% ipython --no-banner

In [1]: import numpy as np

In [2]: np.set_printoptions(suppress=True, linewidth=140)

In [3]: J = np.load("dump.npy")

In [4]: J
Out[4]: 
array([[ 1, -2,  4, -8],
       [ 1, -1,  1, -1],
       [ 1,  0,  0,  0]])

In [5]: # row 0 is much longer than the rest

In [6]: t3 = np.stack([J, -2 * J, J[::-1]])

In [7]: np.round(np.linalg.norm(t3, axis=(1, 2)), 2)
Out[7]: array([ 9.49, 18.97,  9.49])

In [8]: np.einsum("bij,cij->bc", t3, t3)
Out[8]: 
array([[  90, -180,    6],
       [-180,  360,  -12],
       [   6,  -12,   90]])

In [9]: theta = np.radians(15)

In [10]: R = np.eye(4)

In [11]: R[1, 1] = R[2, 2] = np.cos(theta)

In [12]: R[1, 2], R[2, 1] = -np.sin(theta), np.sin(theta)

In [13]: R.round(2)
Out[13]: 
array([[ 1.  ,  0.  ,  0.  ,  0.  ],
       [ 0.  ,  0.97, -0.26,  0.  ],
       [ 0.  ,  0.26,  0.97,  0.  ],
       [ 0.  ,  0.  ,  0.  ,  1.  ]])

In [14]: B = J @ R.T

In [15]: B.round(2)
Out[15]: 
array([[ 1.  , -2.97,  3.35, -8.  ],
       [ 1.  , -1.22,  0.71, -1.  ],
       [ 1.  ,  0.  ,  0.  ,  0.  ]])

In [16]: np.round(np.linalg.svd(J, compute_uv=False), 2), np.round(np.linalg.svd(B, compute_uv=False), 2)
Out[16]: (array([9.37, 1.4 , 0.57]), array([9.37, 1.4 , 0.57]))

In [17]: round(float(np.linalg.det(R)), 2), round(float(np.trace(R)), 2)
Out[17]: (1.0, 3.93)

In [18]: vec = np.array([1, 0, 1, 0])

In [19]: J * vec
Out[19]: 
array([[1, 0, 4, 0],
       [1, 0, 1, 0],
       [1, 0, 0, 0]])

In [20]: (J @ vec).argmax()
Out[20]: np.int64(0)

In [21]: J @ np.ones(4)
Out[21]: array([-5.,  0.,  1.])

In [22]: J @ (2 * vec)
Out[22]: array([10,  4,  2])

In [23]: arr = np.load("m.npy")

In [24]: arr
Out[24]: 
array([[120,  36, 120],
       [ 36,  71,  80],
       [120,  80, 227]])

In [25]: # symmetric, so the eigenvalues are real

In [26]: vals, evecs = np.linalg.eigh(arr)

In [27]: vec = np.array([5, 4, 3])

In [28]: np.abs(arr).sum(axis=1).max(), round(np.abs(vals).max(), 2)
Out[28]: (np.int64(427), np.float64(333.58))

In [29]: np.round(np.linalg.eigvalsh(arr[1:, 1:]), 2)
Out[29]: array([ 37.27, 260.73])

In [30]: vec @ arr @ vec / (vec @ vec), round(vals[0], 2), round(float(vals[-1]), 2)
Out[30]: (np.float64(262.78), np.float64(29.53), 333.58)

In [31]: (np.sign(evecs[:, -1].round(6)) == np.sign(evecs[0, -1].round(6))).astype(int)
Out[31]: array([1, 1, 1])

In [32]: round(float(np.linalg.norm(arr) ** 2 / np.linalg.norm(arr, 2) ** 2), 2)
Out[32]: 1.03

In [33]: np.linalg.norm(arr, axis=1).argmax()
Out[33]: np.int64(2)

In [34]: round(np.linalg.norm(arr[2], 1), 2), round(float(np.linalg.norm(arr[2], np.inf)), 2)
Out[34]: (np.float64(427.0), 227.0)

In [35]: K = np.array([[1, 2], [2, 2], [4, 0], [0, 2]])

In [36]: K[-1] = K[0] + 3 * K[1]

In [37]: K
Out[37]: 
array([[1, 2],
       [2, 2],
       [4, 0],
       [7, 8]])

In [38]: B = K / np.sqrt((K ** 2).mean(axis=1, keepdims=True))

In [39]: np.linalg.matrix_rank(B) == np.linalg.matrix_rank(K)
Out[39]: np.True_

In [40]: B[2].round(2)
Out[40]: array([1.41, 0.  ])

In [41]: hat = K @ np.linalg.solve(K.T @ K, K.T)

In [42]: hat.round(2)
Out[42]: 
array([[ 0.09,  0.04, -0.17,  0.22],
       [ 0.04,  0.06,  0.07,  0.22],
       [-0.17,  0.07,  0.96,  0.03],
       [ 0.22,  0.22,  0.03,  0.89]])

In [43]: np.round(hat @ K[:, 1], 2) + 0
Out[43]: array([2., 2., 0., 8.])

In [44]: E = np.loadtxt("test9.csv", delimiter=",")

In [45]: E
Out[45]: 
array([[0., 1., 1.],
       [1., 0., 1.],
       [1., 1., 0.]])

In [46]: # symmetric

In [47]: vals, evecs = np.linalg.eig(arr)

In [48]: np.round(np.sort(np.linalg.eigvals(np.linalg.inv(arr))), 2) + 0
Out[48]: array([0.  , 0.02, 0.03])

In [49]: np.round(np.sort(np.linalg.eigvals(arr @ arr)), 2)
Out[49]: array([   871.78,   3013.11, 111277.11])

In [50]: vals.round(2)
Out[50]: array([333.58,  54.89,  29.53])

In [51]: round(np.prod(vals), 2)
Out[51]: np.float64(540648.0)

In [52]: vals, evecs = np.linalg.eigh(E)

In [53]: vec = np.array([0, 0, 3])

In [54]: np.round(np.linalg.eigvalsh(E[1:, 1:]), 2)
Out[54]: array([-1.,  1.])

In [55]: (np.sign(evecs[:, -1].round(6)) == np.sign(evecs[0, -1].round(6))).astype(int)
Out[55]: array([1, 1, 1])

In [56]: (E + E.T) / 2
Out[56]: 
array([[0., 1., 1.],
       [1., 0., 1.],
       [1., 1., 0.]])

In [57]: assert E == E.T
Traceback (most recent call last):
  Cell In[57], line 1
    assert E == E.T
ValueError: The truth value of an array with more than one element is ambiguous. Use a.any() or a.all()


In [58]: round(np.linalg.norm(E), 2)
Out[58]: np.float64(2.45)

In [59]: np.round(np.linalg.svd(E, compute_uv=False), 2)
Out[59]: array([2., 1., 1.])

In [60]: E[3]
Traceback (most recent call last):
  Cell In[60], line 1
    E[3]
IndexError: index 3 is out of bounds for axis 0 with size 3


In [61]: E.sum(axis=1)
Out[61]: array([2., 2., 2.])

In [62]: np.unravel_index(np.abs(E).argmax(), E.shape)
Out[62]: (np.int64(0), np.int64(1))

In [63]: rng = np.random.default_rng(875)

In [64]: lab = rng.permutation(3)

In [65]: lab
Out[65]: array([2, 0, 1])

In [66]: B = E[lab][:, lab]

In [67]: B
Out[67]: 
array([[0., 1., 1.],
       [1., 0., 1.],
       [1., 1., 0.]])

In [68]: round(np.linalg.det(B), 2), round(float(np.linalg.det(E[lab])), 2)
Out[68]: (np.float64(2.0), 2.0)

In [69]: np.allclose(B, E)
Out[69]: True

In [70]: np.diag(B)
Out[70]: array([0., 0., 0.])

In [71]: M = np.arange(18).reshape(3, 6) + -3

In [72]: M
Out[72]: 
array([[-3, -2, -1,  0,  1,  2],
       [ 3,  4,  5,  6,  7,  8],
       [ 9, 10, 11, 12, 13, 14]])

In [73]: # rank 2

In [74]: u, g = M[1], M[0]

In [75]: u @ g
Out[75]: np.int64(1)

In [76]: pr = (u @ g) / (u @ u) * u

In [77]: pr.round(2)
Out[77]: array([0.02, 0.02, 0.03, 0.03, 0.04, 0.04])

In [78]: np.outer(u, g)
Out[78]: 
array([[ -9,  -6,  -3,   0,   3,   6],
       [-12,  -8,  -4,   0,   4,   8],
       [-15, -10,  -5,   0,   5,  10],
       [-18, -12,  -6,   0,   6,  12],
       [-21, -14,  -7,   0,   7,  14],
       [-24, -16,  -8,   0,   8,  16]])

In [79]: round(np.linalg.norm(u + g) ** 2 + np.linalg.norm(u - g) ** 2, 2)
Out[79]: np.float64(436.0)

In [80]: np.linalg.matrix_rank(np.outer(u, g))
Out[80]: np.int64(1)

In [81]: np.abs(np.diag(np.linalg.qr(M)[1])) > 1e-9
Out[81]: array([ True,  True, False])

In [82]: Uu, sigma, Vt = np.linalg.svd(M)

In [83]: sigma.round(2) + 0
Out[83]: array([31.72,  4.75,  0.  ])

In [84]: B = Uu[:, :2] @ np.diag(sigma[:2]) @ Vt[:2]

In [85]: B.round(2) + 0
Out[85]: 
array([[-3., -2., -1.,  0.,  1.,  2.],
       [ 3.,  4.,  5.,  6.,  7.,  8.],
       [ 9., 10., 11., 12., 13., 14.]])

In [86]: round(float(np.linalg.norm(M - B) / np.linalg.norm(M)), 2)
Out[86]: 0.0

In [87]: np.round(np.abs(M - B).max(), 2)
Out[87]: np.float64(0.0)

In [88]: cov = K.T @ K

In [89]: np.allclose(cov, cov.T)
Out[89]: True

In [90]: np.linalg.matrix_rank(cov)
Out[90]: np.int64(2)

In [91]: cov
Out[91]: 
array([[70, 62],
       [62, 72]])

In [92]: vals, evecs = np.linalg.eigh(cov)

In [93]: vec = np.array([2, -4])

In [94]: np.round(evecs * np.maximum(vals, 0) @ evecs.T, 2)
Out[94]: 
array([[70., 62.],
       [62., 72.]])

In [95]: np.round(np.linalg.eigvalsh(cov[1:, 1:]), 2)
Out[95]: array([72.])

In [96]: np.abs(cov).sum(axis=1).max(), np.round(np.abs(vals).max(), 2)
Out[96]: (np.int64(134), np.float64(133.01))

In [97]: vec @ cov @ vec
Out[97]: np.int64(440)

In [98]: vec @ cov @ vec / (vec @ vec), round(float(vals[0]), 2), round(vals[-1], 2)
Out[98]: (np.float64(22.0), 8.99, np.float64(133.01))

In [99]: np.round(evecs * np.abs(vals) @ evecs.T, 2)
Out[99]: 
array([[70., 62.],
       [62., 72.]])

In [100]: sigma = 10 * 0.9 ** np.arange(4)

In [101]: data = rng.normal(size=(14, 4)) * rng.permutation(sigma)

In [102]: data.round(2)
Out[102]: 
array([[  8.13,  13.2 ,   9.73,   0.32],
       [  3.3 ,   4.4 ,   0.91,  -4.09],
       [ -9.59,  -7.48,   0.34,   6.21],
       [ 13.19,  -2.22,  -1.51,   9.18],
       [ -7.06,   4.97,  -1.45,  -8.18],
       [  5.1 ,  -5.25,  -3.74,  -0.95],
       [ -4.59,   1.64,  12.88,   5.57],
       [ -9.36, -10.09,  20.01,   3.26],
       [ -4.47,  -7.21, -11.45,  -6.53],
       [  6.47,  -6.76,   3.8 ,   9.38],
       [ -1.46, -14.09,   9.9 ,  -2.19],
       [ -8.71, -13.85,   9.37,  -0.02],
       [  2.22,  14.8 ,   4.85,   2.19],
       [ -6.94, -26.7 ,   0.92,   4.82]])

In [103]: B = np.c_[data[:, :2] @ np.array([[7, 4], [1, 7]]), np.array([1, 1, 1, 2, 3, 0, 0, 2, 3, 1, 2, 2, 1, 0])]

In [104]: B.round(2)
Out[104]: 
array([[  70.08,  124.87,    1.  ],
       [  27.52,   43.99,    1.  ],
       [ -74.57,  -90.68,    1.  ],
       [  90.1 ,   37.22,    2.  ],
       [ -44.42,    6.59,    3.  ],
       [  30.47,  -16.35,    0.  ],
       [ -30.5 ,   -6.9 ,    0.  ],
       [ -75.59, -108.08,    2.  ],
       [ -38.54,  -68.39,    3.  ],
       [  38.54,  -21.45,    1.  ],
       [ -24.34, -104.48,    2.  ],
       [ -74.84, -131.81,    2.  ],
       [  30.31,  112.45,    1.  ],
       [ -75.3 , -214.64,    0.  ]])

In [105]: np.round(np.linalg.lstsq(data, B[:, 0])[0], 2) + 0
Out[105]: array([7., 1., 0., 0.])

In [106]: np.linalg.matrix_rank(np.c_[data, B])
Out[106]: np.int64(5)
